$ python -q
>>> import numpy as np
>>> np.set_printoptions(suppress=True, linewidth=120)
>>> mat = np.load("arr.npy")
>>> mat
array([[ 5.,  1., -2., -2.,  1.,  2.,  1., -1.,  1.,  1.],
       [ 1.,  5., -2., -2.,  1.,  2.,  1., -1.,  1.,  1.],
       [-2., -2.,  8.,  4., -2., -4., -2.,  2., -2., -2.],
       [-2., -2.,  4.,  8., -2., -4., -2.,  2., -2., -2.],
       [ 1.,  1., -2., -2.,  5.,  2.,  1., -1.,  1.,  1.],
       [ 2.,  2., -4., -4.,  2.,  8.,  2., -2.,  2.,  2.],
       [ 1.,  1., -2., -2.,  1.,  2.,  5., -1.,  1.,  1.],
       [-1., -1.,  2.,  2., -1., -2., -1.,  5., -1., -1.],
       [ 1.,  1., -2., -2.,  1.,  2.,  1., -1.,  5.,  1.],
       [ 1.,  1., -2., -2.,  1.,  2.,  1., -1.,  1.,  5.]])
>>> ev, evecs = np.linalg.eigh(mat)
>>> np.round(evecs.T @ evecs, 3) + 0
array([[1., 0., 0., 0., 0., 0., 0., 0., 0., 0.],
       [0., 1., 0., 0., 0., 0., 0., 0., 0., 0.],
       [0., 0., 1., 0., 0., 0., 0., 0., 0., 0.],
       [0., 0., 0., 1., 0., 0., 0., 0., 0., 0.],
       [0., 0., 0., 0., 1., 0., 0., 0., 0., 0.],
       [0., 0., 0., 0., 0., 1., 0., 0., 0., 0.],
       [0., 0., 0., 0., 0., 0., 1., 0., 0., 0.],
       [0., 0., 0., 0., 0., 0., 0., 1., 0., 0.],
       [0., 0., 0., 0., 0., 0., 0., 0., 1., 0.],
       [0., 0., 0., 0., 0., 0., 0., 0., 0., 1.]])
>>> ev.sum(), np.trace(mat)
(np.float64(59.0), np.float64(59.0))
>>> np.unique(ev.round(6) + 0, return_counts=True)[1]
array([9, 1])
>>> (ev > 1e-8).sum(), (ev < -1e-8).sum()
(np.int64(10), np.int64(0))
>>> np.round(evecs @ np.diag(ev) @ evecs.T, 3)
array([[ 5.,  1., -2., -2.,  1.,  2.,  1., -1.,  1.,  1.],
       [ 1.,  5., -2., -2.,  1.,  2.,  1., -1.,  1.,  1.],
       [-2., -2.,  8.,  4., -2., -4., -2.,  2., -2., -2.],
       [-2., -2.,  4.,  8., -2., -4., -2.,  2., -2., -2.],
       [ 1.,  1., -2., -2.,  5.,  2.,  1., -1.,  1.,  1.],
       [ 2.,  2., -4., -4.,  2.,  8.,  2., -2.,  2.,  2.],
       [ 1.,  1., -2., -2.,  1.,  2.,  5., -1.,  1.,  1.],
       [-1., -1.,  2.,  2., -1., -2., -1.,  5., -1., -1.],
       [ 1.,  1., -2., -2.,  1.,  2.,  1., -1.,  5.,  1.],
       [ 1.,  1., -2., -2.,  1.,  2.,  1., -1.,  1.,  5.]])
>>> np.round(np.linalg.eigvalsh(mat + 3 * np.eye(10)), 3)
array([ 7.,  7.,  7.,  7.,  7.,  7.,  7.,  7.,  7., 26.])
>>> np.round(np.linalg.eigvalsh(mat @ mat), 3)
array([ 16.,  16.,  16.,  16.,  16.,  16.,  16.,  16.,  16., 529.])
>>> J = np.load("layer2.npy")
>>> J
array([[ -2,  -2,  -2,  -2,  -2,  -2,  -2,  -2,  -2,  -2],
       [ -2,  -4,  -4,  -4,  -4,  -4,  -4,  -4,  -4,  -4],
       [ -2,  -4,  -6,  -6,  -6,  -6,  -6,  -6,  -6,  -6],
       [ -2,  -4,  -6,  -8,  -8,  -8,  -8,  -8,  -8,  -8],
       [ -2,  -4,  -6,  -8, -10, -10, -10, -10, -10, -10],
       [ -2,  -4,  -6,  -8, -10, -12, -12, -12, -12, -12],
       [ -2,  -4,  -6,  -8, -10, -12, -14, -14, -14, -14],
       [ -2,  -4,  -6,  -8, -10, -12, -14, -16, -16, -16],
       [ -2,  -4,  -6,  -8, -10, -12, -14, -16, -18, -18],
       [ -2,  -4,  -6,  -8, -10, -12, -14, -16, -18, -20]])
>>> vec = np.array([1, -1, 1, 0, 3, 1, -1, -3, 0, 0])
>>> y = J @ vec
>>> coef, lr = np.zeros(10), 1 / np.linalg.norm(J, 2) ** 2
>>> for i in range(3):
...     coef -= lr * J.T @ (J @ coef - y)
...     if i % 1 == 0: print(i, round(np.linalg.norm(J @ coef - y), 3))
... 
0 21.409
1 21.159
2 20.913
>>> coef.round(3)
array([-0.002, -0.006, -0.013, -0.025, -0.042, -0.066, -0.092, -0.114, -0.128, -0.136])
>>> vec = np.array([-4, 0, 6, 7, -3, -9, -8, 1, -4, 7])
>>> y = J @ vec
>>> y
array([ 14,  20,  26,  44,  76, 102, 110, 102,  96,  82])
>>> np.round(np.linalg.solve(J.T, J[1]), 3)
array([-0.,  1., -0., -0., -0., -0., -0., -0., -0., -0.])
>>> np.round(np.linalg.solve(J, -1 * y), 3)
array([ 4., -0., -6., -7.,  3.,  9.,  8., -1.,  4., -7.])
>>> np.round(np.linalg.solve(J, y + J[:, 7]), 3)
array([-4., -0.,  6.,  7., -3., -9., -8.,  2., -4.,  7.])
>>> ev, evecs = np.linalg.eigh(J)
>>> vec = np.array([0, 1, 0, 3, 0, 2, 3, 1, 0, 3])
>>> np.round(evecs * np.abs(ev) @ evecs.T, 3)
array([[ 2.,  2.,  2.,  2.,  2.,  2.,  2.,  2.,  2.,  2.],
       [ 2.,  4.,  4.,  4.,  4.,  4.,  4.,  4.,  4.,  4.],
       [ 2.,  4.,  6.,  6.,  6.,  6.,  6.,  6.,  6.,  6.],
       [ 2.,  4.,  6.,  8.,  8.,  8.,  8.,  8.,  8.,  8.],
       [ 2.,  4.,  6.,  8., 10., 10., 10., 10., 10., 10.],
       [ 2.,  4.,  6.,  8., 10., 12., 12., 12., 12., 12.],
       [ 2.,  4.,  6.,  8., 10., 12., 14., 14., 14., 14.],
       [ 2.,  4.,  6.,  8., 10., 12., 14., 16., 16., 16.],
       [ 2.,  4.,  6.,  8., 10., 12., 14., 16., 18., 18.],
       [ 2.,  4.,  6.,  8., 10., 12., 14., 16., 18., 20.]])
>>> round(vec @ J @ vec / (vec @ vec), 3), round(float(ev[0]), 3), round(float(ev[-1]), 3)
(np.float64(-52.788), -89.532, -0.511)
>>> np.abs(J).sum(axis=1).max(), np.round(np.abs(ev).max(), 3)
(np.int64(110), np.float64(89.532))
>>> W0 = np.load("case15.npy")
>>> W0
array([[ 19.859, -33.752,  30.162, -40.485,  25.05 , -16.69 ,   0.239,  10.285,  24.967, -25.787,  -9.783],
       [ 22.59 , -34.582,  30.361, -40.308,  25.66 , -15.621,   0.453,  10.009,  25.56 , -24.892, -10.147],
       [ 19.378, -32.487,  30.269, -40.374,  24.441, -14.968,   0.253,  10.034,  26.443, -24.681,  -7.991],
       [ 18.954, -35.777,  30.374, -40.596,  24.155, -14.909,   1.427,   9.329,  26.38 , -25.617, -10.128],
       [ 18.367, -33.88 ,  30.914, -40.716,  24.778, -14.265,  -1.518,   8.686,  24.923, -25.987, -10.635],
       [ 19.469, -35.261,  30.749, -40.7  ,  24.966, -13.389,   2.395,  10.45 ,  24.243, -25.203,  -8.931],
       [ 21.236, -35.495,  30.596, -39.675,  22.876, -13.197,  -1.625,   9.321,  24.124, -25.9  , -10.186],
       [ 20.428, -35.312,  30.753, -40.26 ,  24.173, -15.578,  -0.581,   9.294,  24.219, -25.76 , -10.402],
       [ 21.292, -36.308,  29.027, -39.494,  24.072, -13.562,   0.582,  11.016,  24.778, -25.144, -10.121],
       [ 19.756, -37.734,  31.48 , -40.013,  25.008, -16.321,   0.467,   9.763,  24.322, -25.06 ,  -8.911],
       [ 18.928, -34.419,  29.318, -40.012,  25.276, -14.427,   0.152,   9.839,  24.413, -26.161, -10.344],
       [ 17.999, -34.477,  29.723, -39.944,  23.062, -15.002,   0.005,  10.801,  25.839, -25.964,  -9.344],
       [ 22.413, -34.804,  30.093, -41.339,  25.272, -17.389,  -0.052,   8.567,  26.417, -25.457, -10.994],
       [ 21.575, -35.97 ,  28.639, -40.481,  25.168, -15.009,   1.214,   9.256,  25.027, -24.035,  -8.986],
       [ 20.451, -35.939,  30.539, -41.055,  24.988, -15.136,  -0.568,   9.335,  25.065, -25.193, -10.758],
       [ 19.569, -35.866,  28.746, -38.835,  24.119, -16.74 ,   0.921,  10.577,  25.607, -24.995,  -9.036],
       [ 20.484, -34.925,  30.484, -42.102,  23.823, -14.542,   0.265,   8.127,  24.671, -27.096,  -8.559],
       [ 21.118, -35.455,  31.459, -40.951,  25.505, -15.514,   0.001,   9.817,  25.966, -24.054,  -9.211],
       [ 21.45 , -35.565,  29.955, -38.911,  25.865, -15.763,  -0.611,  10.321,  26.043, -23.402,  -9.652],
       [ 19.852, -34.563,  29.545, -39.915,  25.53 , -15.596,   0.079,   9.467,  24.244, -25.752, -10.082],
       [ 21.313, -35.275,  29.128, -38.501,  24.648, -15.026,   0.979,   9.704,  24.517, -25.162, -10.546],
       [ 21.817, -36.578,  28.228, -37.837,  24.972, -13.414,  -0.398,   9.966,  25.967, -24.585, -11.613],
       [ 20.23 , -34.553,  29.008, -40.11 ,  24.527, -14.719,   1.696,  10.363,  25.334, -23.567,  -7.752],
       [ 19.248, -34.625,  30.01 , -42.04 ,  25.247, -15.148,  -1.286,   8.638,  25.433, -24.685, -10.532],
       [ 18.905, -34.437,  30.114, -41.072,  25.567, -14.661,   0.113,  10.755,  25.073, -25.423,  -8.382],
       [ 19.347, -35.606,  28.031, -39.81 ,  26.211, -15.402,  -0.494,  10.872,  24.76 , -26.913,  -9.94 ],
       [ 20.123, -35.52 ,  29.976, -39.277,  24.826, -14.76 ,   1.611,   9.511,  24.746, -23.826, -10.846],
       [ 20.166, -36.309,  29.014, -37.858,  25.696, -15.88 ,  -0.48 ,  11.066,  25.007, -24.091,  -9.263],
       [ 20.139, -33.26 ,  30.807, -40.636,  25.194, -13.485,  -0.18 ,   9.72 ,  25.304, -25.675, -10.344],
       [ 18.229, -33.622,  29.536, -40.448,  25.34 , -15.463,   0.13 ,   9.619,  25.615, -25.581,  -9.463],
       [ 18.524, -35.261,  31.362, -38.822,  25.702, -13.776,   0.366,   8.621,  24.796, -25.265, -11.673],
       [ 20.577, -33.171,  29.24 , -40.888,  24.187, -14.28 ,   0.528,  10.813,  24.789, -25.467, -10.639],
       [ 19.973, -34.461,  29.381, -41.463,  24.862, -14.889,   0.029,  10.108,  24.559, -24.445,  -9.104],
       [ 20.624, -34.454,  29.908, -40.29 ,  24.698, -14.96 ,   0.236,  11.471,  24.445, -24.942,  -9.016],
       [ 21.864, -33.825,  29.214, -41.717,  26.388, -15.432,   0.41 ,  10.49 ,  27.444, -25.759,  -9.003],
       [ 20.07 , -34.765,  30.364, -39.793,  24.727, -17.209,   0.766,   9.878,  25.515, -22.845, -12.562],
       [ 20.698, -33.251,  28.038, -40.588,  26.604, -13.818,  -1.374,   8.786,  23.528, -25.372,  -9.766],
       [ 20.873, -34.704,  28.892, -39.392,  26.221, -14.284,   0.716,   8.978,  25.987, -24.8  , -10.627],
       [ 18.984, -35.416,  29.727, -39.28 ,  25.798, -16.666,  -0.32 ,  10.963,  25.667, -25.89 , -11.132],
       [ 17.213, -33.423,  29.144, -41.122,  26.472, -14.817,  -1.002,  10.158,  24.511, -24.258,  -8.501],
       [ 18.987, -35.163,  30.621, -41.189,  25.909, -16.205,   0.833,  10.674,  26.35 , -25.042,  -8.848],
       [ 19.542, -36.131,  30.471, -41.842,  24.068, -15.501,  -1.12 ,  10.732,  23.547, -25.063,  -9.985],
       [ 21.134, -34.637,  29.565, -38.946,  24.336, -15.657,   0.361,   9.651,  24.595, -24.783,  -9.888],
       [ 18.581, -34.267,  29.762, -38.709,  25.556, -14.811,   0.206,  10.58 ,  26.207, -25.168, -10.367],
       [ 19.726, -34.784,  30.25 , -40.5  ,  24.437, -14.924,  -0.112,  10.289,  24.572, -25.568, -10.747]])
>>> round(float(np.linalg.norm(mat, "nuc")), 3)
59.0
>>> np.linalg.norm(mat, axis=1).argmax()
np.int64(2)
>>> np.round(np.linalg.norm(mat, axis=1), 3)
array([ 6.557,  6.557, 11.136, 11.136,  6.557, 11.136,  6.557,  6.557,  6.557,  6.557])
>>> round(float(np.linalg.norm(mat[8], 1)), 3), round(float(np.linalg.norm(mat[8], np.inf)), 3)
(17.0, 5.0)
>>> round(float(np.linalg.norm(mat, 1)), 3), round(float(np.linalg.norm(mat, np.inf)), 3)
(30.0, 30.0)
